% ipython --no-banner

In [1]: import numpy as np

In [2]: import numpy.linalg as la

In [3]: np.set_printoptions(precision=2, suppress=True, linewidth=160, legacy="1.25")

In [4]: rng = np.random.default_rng(772)

In [5]: A = np.array([[2, -1, 3, -3, 3],
   ...:     [-3, -1, 3, -2, -1],
   ...:     [-2, 3, -1, 1, 2],
   ...:     [-1, -2, -3, -2, -2]]) * (rng.random((4, 5)) < 0.3)

In [6]: print(A)
[[ 2  0  3  0  0]
 [-3  0  0 -2 -1]
 [ 0  0  0  0  0]
 [ 0  0 -3  0  0]]

In [7]: print(la.matrix_rank(A, rtol=0.1))
3

In [8]: B = np.array([[2, 3], [3, 1]])

In [9]: Z = np.kron(B, A)

In [10]: print(la.matrix_rank(Z))
6

In [11]: print(Z)
[[ 4  0  6  0  0  6  0  9  0  0]
 [-6  0  0 -4 -2 -9  0  0 -6 -3]
 [ 0  0  0  0  0  0  0  0  0  0]
 [ 0  0 -6  0  0  0  0 -9  0  0]
 [ 6  0  9  0  0  2  0  3  0  0]
 [-9  0  0 -6 -3 -3  0  0 -2 -1]
 [ 0  0  0  0  0  0  0  0  0  0]
 [ 0  0 -9  0  0  0  0 -3  0  0]]

In [12]: mat = np.load("out9.npy")

In [13]: print(mat)
[[-3  2  0  0]
 [-2  2  5  0]
 [-4 -5 -1  5]
 [-1  0  4  3]]

In [14]: B = np.array([[3, 3], [2, 0]])

In [15]: Z = np.kron(B, mat)

In [16]: print(Z)
[[ -9   6   0   0  -9   6   0   0]
 [ -6   6  15   0  -6   6  15   0]
 [-12 -15  -3  15 -12 -15  -3  15]
 [ -3   0  12   9  -3   0  12   9]
 [ -6   4   0   0   0   0   0   0]
 [ -4   4  10   0   0   0   0   0]
 [ -8 -10  -2  10   0   0   0   0]
 [ -2   0   8   6   0   0   0   0]]

In [17]: th = np.deg2rad(60)

In [18]: K = np.eye(5)

In [19]: K[np.ix_([3, 4], [3, 4])] = [[np.cos(th), -np.sin(th)], [np.sin(th), np.cos(th)]]

In [20]: print(K)
[[ 1.    0.    0.    0.    0.  ]
 [ 0.    1.    0.    0.    0.  ]
 [ 0.    0.    1.    0.    0.  ]
 [ 0.    0.    0.    0.5  -0.87]
 [ 0.    0.    0.    0.87  0.5 ]]

In [21]: print(np.sort(la.eigvals(K).real))
[0.5 0.5 1.  1.  1. ]

In [22]: print(K @ K)
[[ 1.    0.    0.    0.    0.  ]
 [ 0.    1.    0.    0.    0.  ]
 [ 0.    0.    1.    0.    0.  ]
 [ 0.    0.    0.   -0.5  -0.87]
 [ 0.    0.    0.    0.87 -0.5 ]]

In [23]: print(np.flatnonzero(la.matrix_power((K != 0) + (K.T != 0) + np.eye(5), 5)[0]))
[0]

In [24]: print((la.matrix_power((K != 0) + (K.T != 0) + np.eye(5), 5) > 0).astype(int))
[[1 0 0 0 0]
 [0 1 0 0 0]
 [0 0 1 0 0]
 [0 0 0 1 1]
 [0 0 0 1 1]]

In [25]: x0 = np.array([3, -1, -3, 2, -2])

In [26]: print(K.T @ (K @ x0))
[ 3. -1. -3.  2. -2.]

In [27]: print(np.sort(np.abs(np.degrees(np.angle(la.eigvals(K))))))
[ 0.  0.  0. 60. 60.]

In [28]: print(la.inv(K))
[[ 1.    0.    0.    0.    0.  ]
 [ 0.    1.    0.    0.    0.  ]
 [ 0.    0.    1.    0.    0.  ]
 [ 0.    0.    0.    0.5   0.87]
 [-0.   -0.   -0.   -0.87  0.5 ]]

In [29]: print(round(float(la.norm(x0)), 2), round(float(la.norm(K @ x0)), 2))
5.2 5.2

In [30]: print(round(la.det(K), 2))
1.0

In [31]: print(5 - la.matrix_rank(K - np.eye(5), tol=1e-8))
3

In [32]: print(la.svd(K, compute_uv=False))
[1. 1. 1. 1. 1.]

In [33]: print(np.round(K @ K.T, 2) + 0)
[[1. 0. 0. 0. 0.]
 [0. 1. 0. 0. 0.]
 [0. 0. 1. 0. 0.]
 [0. 0. 0. 1. 0.]
 [0. 0. 0. 0. 1.]]

In [34]: print(np.round(K.T @ K, 2) + 0)
[[1. 0. 0. 0. 0.]
 [0. 1. 0. 0. 0.]
 [0. 0. 1. 0. 0.]
 [0. 0. 0. 1. 0.]
 [0. 0. 0. 0. 1.]]

In [35]: print(la.pinv(K))
[[ 1.    0.    0.    0.    0.  ]
 [ 0.    1.    0.    0.    0.  ]
 [ 0.    0.    1.    0.    0.  ]
 [ 0.    0.    0.    0.5   0.87]
 [ 0.    0.    0.   -0.87  0.5 ]]

In [36]: print(la.matrix_power(mat, 2))
[[  5  -2  10   0]
 [-18 -25   5  25]
 [ 21 -13  -4  10]
 [-16 -22   8  29]]

In [37]: print(mat @ mat)
[[  5  -2  10   0]
 [-18 -25   5  25]
 [ 21 -13  -4  10]
 [-16 -22   8  29]]

In [38]: print((mat - mat.T) / 2)
[[ 0.   2.   2.   0.5]
 [-2.   0.   5.   0. ]
 [-2.  -5.   0.   0.5]
 [-0.5  0.  -0.5  0. ]]

In [39]: print(np.allclose(mat, mat.T))
False

In [40]: print(np.trace(mat))
1

In [41]: print(round(float(la.det(mat)), 2))
-249.0

In [42]: z = rng.permutation(5)

In [43]: print(z)
[1 4 0 3 2]

In [44]: B = K[z][:, z]

In [45]: print(np.sort(np.abs(la.eigvals(B))))
[1. 1. 1. 1. 1.]

In [46]: print(B)
[[ 1.    0.    0.    0.    0.  ]
 [ 0.    0.5   0.    0.87  0.  ]
 [ 0.    0.    1.    0.    0.  ]
 [ 0.   -0.87  0.    0.5   0.  ]
 [ 0.    0.    0.    0.    1.  ]]

In [47]: print(np.allclose(B, K))
False

In [48]: print(np.round(la.det(B), 2), np.round(la.det(K[z]), 2))
1.0 -1.0

In [49]: data = np.load("layer12.npy")

In [50]: print(data)
[[ 0.58 -0.2   0.  ]
 [-2.43  0.8   0.4 ]
 [ 0.91 -0.3  -0.9 ]
 [ 3.59 -1.2  -1.1 ]
 [ 2.17 -0.7   0.6 ]
 [ 0.57 -0.2  -0.4 ]
 [ 2.39 -0.8  -0.6 ]
 [ 2.12 -0.7   1.9 ]
 [-1.17  0.4  -0.3 ]
 [ 1.54 -0.5   0.5 ]
 [-2.39  0.8  -1.9 ]
 [-2.02  0.7   1.1 ]]

In [51]: th = np.radians(180)

In [52]: Rm = np.eye(3)

In [53]: Rm[2, 2] = Rm[1, 1] = np.cos(th)

In [54]: Rm[2, 1], Rm[1, 2] = -np.sin(th), np.sin(th)

In [55]: print(Rm.round(2) + 0)
[[ 1.  0.  0.]
 [ 0. -1.  0.]
 [ 0.  0. -1.]]

In [56]: B = data @ Rm.T

In [57]: print(np.allclose(la.norm(data, axis=1), la.norm(B, axis=1)))
True

In [58]: print(round(float(la.det(Rm)), 2), np.trace(Rm))
1.0 -1.0

In [59]: print(B.round(2) + 0)
[[ 0.58  0.2   0.  ]
 [-2.43 -0.8  -0.4 ]
 [ 0.91  0.3   0.9 ]
 [ 3.59  1.2   1.1 ]
 [ 2.17  0.7  -0.6 ]
 [ 0.57  0.2   0.4 ]
 [ 2.39  0.8   0.6 ]
 [ 2.12  0.7  -1.9 ]
 [-1.17 -0.4   0.3 ]
 [ 1.54  0.5  -0.5 ]
 [-2.39 -0.8   1.9 ]
 [-2.02 -0.7  -1.1 ]]

In [60]: arr = np.loadtxt("mat.csv", delimiter=",")

In [61]: print(arr)
[[ 2.  2.  2.  2.]
 [ 0. -1.  0. -1.]
 [ 2.  2.  2.  2.]
 [ 0. -1.  0. -1.]]

In [62]: Uu, sig, VT = la.svd(arr)

In [63]: V = VT[:(sig > 1e-8).sum()]

In [64]: x0 = arr[0] + 5 * arr[3] + rng.integers(2) * np.eye(4)[0]

In [65]: print(x0)
[ 2. -3.  2. -3.]

In [66]: print(np.round(V.T @ V, 2) + 0)
[[0.5 0.  0.5 0. ]
 [0.  0.5 0.  0.5]
 [0.5 0.  0.5 0. ]
 [0.  0.5 0.  0.5]]

In [67]: print(round(la.norm(x0 - V.T @ V @ x0), 2))
0.0

In [68]: B = np.array([[6, 2], [1, 9], [0, 7], [2, 9]])

In [69]: print(la.matrix_rank(arr @ B))
2

In [70]: print(B.T @ arr.T)
[[ 18.  -3.  18.  -3.]
 [ 54. -18.  54. -18.]]

In [71]: print(np.einsum("ik,kj->ji", arr, B))
[[ 18.  -3.  18.  -3.]
 [ 54. -18.  54. -18.]]

In [72]: print(np.einsum("ik,kj->ij", arr, B))
[[ 18.  54.]
 [ -3. -18.]
 [ 18.  54.]
 [ -3. -18.]]

In [73]: print(np.allclose(arr[:-1].T @ la.lstsq(arr[:-1].T, arr[-1])[0], arr[-1]))
True

In [74]: print(round(float(np.trace(la.pinv(arr) @ arr)), 2))
2.0

In [75]: print(np.round(arr @ la.pinv(arr) @ arr, 2) + 0)
[[ 2.  2.  2.  2.]
 [ 0. -1.  0. -1.]
 [ 2.  2.  2.  2.]
 [ 0. -1.  0. -1.]]
